$ python -q
>>> import numpy as np
>>> import numpy.linalg as la
>>> np.set_printoptions(precision=2, suppress=True, linewidth=100)
>>> tidy = lambda a: np.round(a, 2) + 0
>>> feats = np.loadtxt("block17.csv", delimiter=",")
>>> print(feats)
[[0. 0. 0. 1. 1.]
 [0. 0. 1. 0. 1.]
 [0. 1. 0. 0. 1.]
 [1. 0. 0. 0. 0.]
 [1. 1. 1. 0. 0.]]
>>> A2 = feats / np.sqrt((feats ** 2).mean(axis=1, keepdims=True))
>>> print(feats - feats.mean(axis=1, keepdims=True))
[[-0.4 -0.4 -0.4  0.6  0.6]
 [-0.4 -0.4  0.6 -0.4  0.6]
 [-0.4  0.6 -0.4 -0.4  0.6]
 [ 0.8 -0.2 -0.2 -0.2 -0.2]
 [ 0.4  0.4  0.4 -0.6 -0.6]]
>>> vals, evecs = la.eig(feats)
>>> tidy(np.sort(la.eigvals(la.inv(feats))))
array([-1.85, -1.  , -0.6 ,  0.45,  1.  ])
>>> tidy(vals)
array([ 2.21,  1.  , -1.68, -0.54, -1.  ])
>>> u, v = feats[4], feats[1]
>>> u @ u
np.float64(3.0)
>>> p = (u @ v) / (u @ u) * u
>>> tidy(la.norm(u + v) ** 2 + la.norm(u - v) ** 2)
np.float64(10.0)
>>> vals, evecs = la.eigh(feats)
>>> x0 = np.array([-1, -1, -2, 0, -2])
>>> x0 @ feats @ x0 / (x0 @ x0), tidy(vals[0]), tidy(vals[-1])
(np.float64(2.0), np.float64(-1.68), np.float64(2.21))
>>> x0 @ feats @ x0
np.float64(20.0)
>>> tidy(la.eigvalsh(feats[1:, 1:]))
array([-1., -1.,  0.,  2.])
>>> tidy(evecs * np.abs(vals) @ evecs.T)
array([[ 1.32,  0.35,  0.35,  0.03, -0.08],
       [ 0.35,  1.29,  0.29, -0.06,  0.33],
       [ 0.35,  0.29,  1.29, -0.06,  0.33],
       [ 0.03, -0.06, -0.06,  0.91,  0.41],
       [-0.08,  0.33,  0.33,  0.41,  1.61]])
>>> tidy(la.norm(feats, 1)), tidy(la.norm(feats, np.inf))
(np.float64(3.0), np.float64(3.0))
>>> la.norm(feats, axis=1).argmax()
np.int64(4)
>>> feats[1] @ feats[2]
np.float64(1.0)
>>> tidy(la.norm(feats) ** 2 / la.norm(feats, 2) ** 2)
np.float64(2.04)
>>> E = np.load("w.npy")
>>> E
array([[-1.,  1.,  1.,  1.,  1.],
       [ 1., -1.,  1.,  1.,  1.],
       [ 1.,  1., -1.,  1.,  1.],
       [ 1.,  1.,  1., -1.,  1.],
       [ 1.,  1.,  1.,  1., -1.]])
>>> x0 = np.array([-2, -2, -3, 2, 1])
>>> y = E @ x0
>>> y
array([ 0.,  0.,  2., -8., -6.])
>>> tidy(la.solve(E.T, E[2]))
array([0., 0., 1., 0., 0.])
>>> tidy(la.solve(E, y + E[:, 4]))
array([-2., -2., -3.,  2.,  2.])
>>> tidy(la.solve(E, y))
array([-2., -2., -3.,  2.,  1.])
>>> tidy(la.solve(E, -2 * y))
array([ 4.,  4.,  6., -4., -2.])
>>> vals, evecs = la.eigh(E)
>>> tidy(evecs.T @ E @ evecs)
array([[-2.,  0.,  0.,  0.,  0.],
       [ 0., -2.,  0.,  0.,  0.],
       [ 0.,  0., -2.,  0.,  0.],
       [ 0.,  0.,  0., -2.,  0.],
       [ 0.,  0.,  0.,  0.,  3.]])
>>> tidy(la.eigvalsh(E + 2 * np.eye(5)))
array([0., 0., 0., 0., 5.])
>>> tidy(np.abs(evecs[:, -1]))
array([0.45, 0.45, 0.45, 0.45, 0.45])
>>> np.unique(vals.round(6) + 0, return_counts=True)[1]
array([4, 1])
>>> np.abs(evecs[:, -1]).round(6).argmax()
np.int64(0)
>>> print((vals > 1e-8).sum(), (vals < -1e-8).sum())
1 4
>>> m1 = np.array([[2, 2, 0, 0, 0, 0],
...     [2, 1, 0, 0, 0, 0],
...     [2, 1, 0, 0, 0, 0],
...     [0, 0, 2, 2, 0, 0],
...     [0, 0, 2, 1, 0, 0],
...     [0, 0, 2, 1, 0, 0],
...     [0, 0, 0, 0, 2, 2],
...     [0, 0, 0, 0, 2, 1],
...     [0, 0, 0, 0, 2, 1]])
>>> left, sigma, Vh = la.svd(m1, full_matrices=False)
>>> tidy(np.cumsum(sigma ** 2) / np.sum(sigma ** 2))
array([0.32, 0.65, 0.97, 0.98, 0.99, 1.  ])
>>> tidy(sigma / sigma[0])
array([1.  , 1.  , 1.  , 0.16, 0.16, 0.16])
>>> np.allclose(left * sigma @ Vh, m1)
True
>>> hat = m1 @ la.solve(m1.T @ m1, m1.T)
>>> tidy(np.trace(hat))
np.float64(6.0)
>>> np.allclose(hat @ hat, hat)
True
>>> tidy(la.eigvalsh(hat))
array([0., 0., 0., 1., 1., 1., 1., 1., 1.])
